>>> import numpy as np
>>> from numpy import linalg as LA
>>> np.set_printoptions(precision=2, suppress=True, linewidth=140)
>>> def tidy(a):
...     return np.round(a, 2) + 0
... 
>>> A = np.load("block13.npy")
>>> tidy(A)
array([[-0.04,  0.49, -0.71, -0.46],
       [-0.13, -0.79, -0.48,  0.05],
       [ 0.68, -0.26,  0.21, -0.65],
       [-0.55, -0.24,  0.02, -0.5 ],
       [-0.47,  0.07,  0.47, -0.34]])
>>> # keeps lengths
>>> tidy(LA.norm(A, axis=1))
array([0.98, 0.94, 1.  , 0.78, 0.75])
>>> tidy(LA.norm(A, 1)), tidy(LA.norm(A, np.inf))
(np.float64(1.99), np.float64(1.8))
>>> X = np.load("w.npy")
>>> X
array([[ 1.6,  0.9,  1.6,  0. ],
       [ 0.2,  1.3,  1.1,  0.8],
       [-0.6,  1.2, -0.4,  1. ],
       [-0.6,  0.8,  0.4,  1.5],
       [ 0.1,  0.5,  1.5, -0.5],
       [-0.1, -0.1,  1.6,  0.5],
       [-3. , 15. ,  4. , -9. ],
       [ 1.5, -1.1,  0.3,  0.6],
       [-0.9,  1.1, -2.3, -1.7],
       [-0.8,  0. , -1.7, -0.8],
       [-0.5, -0.4,  0.1,  0.6],
       [ 0.4,  1.6,  0.5, -0.5],
       [-0.2,  0. , -0.6,  0.3],
       [ 0.4,  1.2,  0.4,  0.5],
       [ 0.1, -0.5,  0.6, -0.2],
       [ 0.4, -0.4,  1.2, -0.2],
       [ 1.3,  2.2,  0. , -1.5],
       [ 0.1, -0.5, -0.5, -0.3],
       [-0.4, -1.3,  1.3, -0.9],
       [-0.3, -0.5,  1.2, -0.5]])
>>> # row 6 is much longer than the rest
>>> x = np.array([1, 3, 3, 3])
>>> target = A @ x
>>> tidy(LA.lstsq(A, target)[0])
array([1., 3., 3., 3.])
>>> tidy(target)
array([-2.09, -3.8 , -1.44, -2.67,  0.15])
>>> rng = np.random.default_rng(5702)
>>> target = target + 0.1 * rng.normal(size=5)
>>> tidy(target)
array([-2.21, -3.91, -1.47, -2.57,  0.15])
>>> c, *_ = LA.lstsq(A, target)
>>> tidy(A.T @ (target - A @ c))
array([0., 0., 0., 0.])
>>> [round(float(LA.norm(LA.solve(A.T @ A + lam * np.eye(4), A.T @ target))), 2) for lam in (0, 1, 10, 100)]
[5.38, 2.69, 0.49, 0.05]
>>> tidy(c)
array([0.94, 3.01, 3.14, 3.02])
>>> c.round()
array([1., 3., 3., 3.])
>>> out = np.array([[0, -3, -3]])
>>> K = out.T @ out
>>> K
array([[0, 0, 0],
       [0, 9, 9],
       [0, 9, 9]])
>>> vals, V = LA.eigh(K)
>>> x = np.array([8, 3, -2])
>>> np.abs(K).sum(axis=1).max(), np.abs(vals).max()
(np.int64(18), np.float64(18.0))
>>> tidy(x @ K @ x / (x @ x)), vals[0], vals[-1]
(np.float64(0.12), np.float64(0.0), np.float64(18.0))
>>> J = np.load("layer0.npy")
>>> J
array([[-0.36,  0.  ,  0.15],
       [ 1.68,  0.  , -0.7 ],
       [ 1.68,  0.  , -0.7 ],
       [ 0.  ,  0.  ,  0.  ]])
>>> # rows and columns are dependent
>>> C2 = J.T @ J
>>> LA.matrix_rank(C2)
np.int64(1)
>>> tidy(LA.eigvalsh(C2)[::-1])
array([6.78, 0.  , 0.  ])
>>> tidy(np.trace(C2)), tidy((J ** 2).sum())
(np.float64(6.78), np.float64(6.78))
>>> tidy(LA.svd(J, compute_uv=False) ** 2)
array([6.78, 0.  , 0.  ])
>>> (J @ J.T).shape
(4, 4)
>>> np.unique(J.round(6), axis=0).shape
(3, 3)
>>> LA.lstsq(J[:-1].T, J[-1])[2]
np.int32(1)
>>> t3 = np.stack([J, -2 * J, J[::-1]])
>>> (t3 @ J.T).shape
(3, 4, 4)
>>> LA.matrix_rank(t3)
array([1, 1, 1])
>>> tidy(LA.norm(t3, axis=(1, 2)))
array([2.6 , 5.21, 2.6 ])
>>> LA.matrix_rank(t3.reshape(3, -1))
np.int64(2)
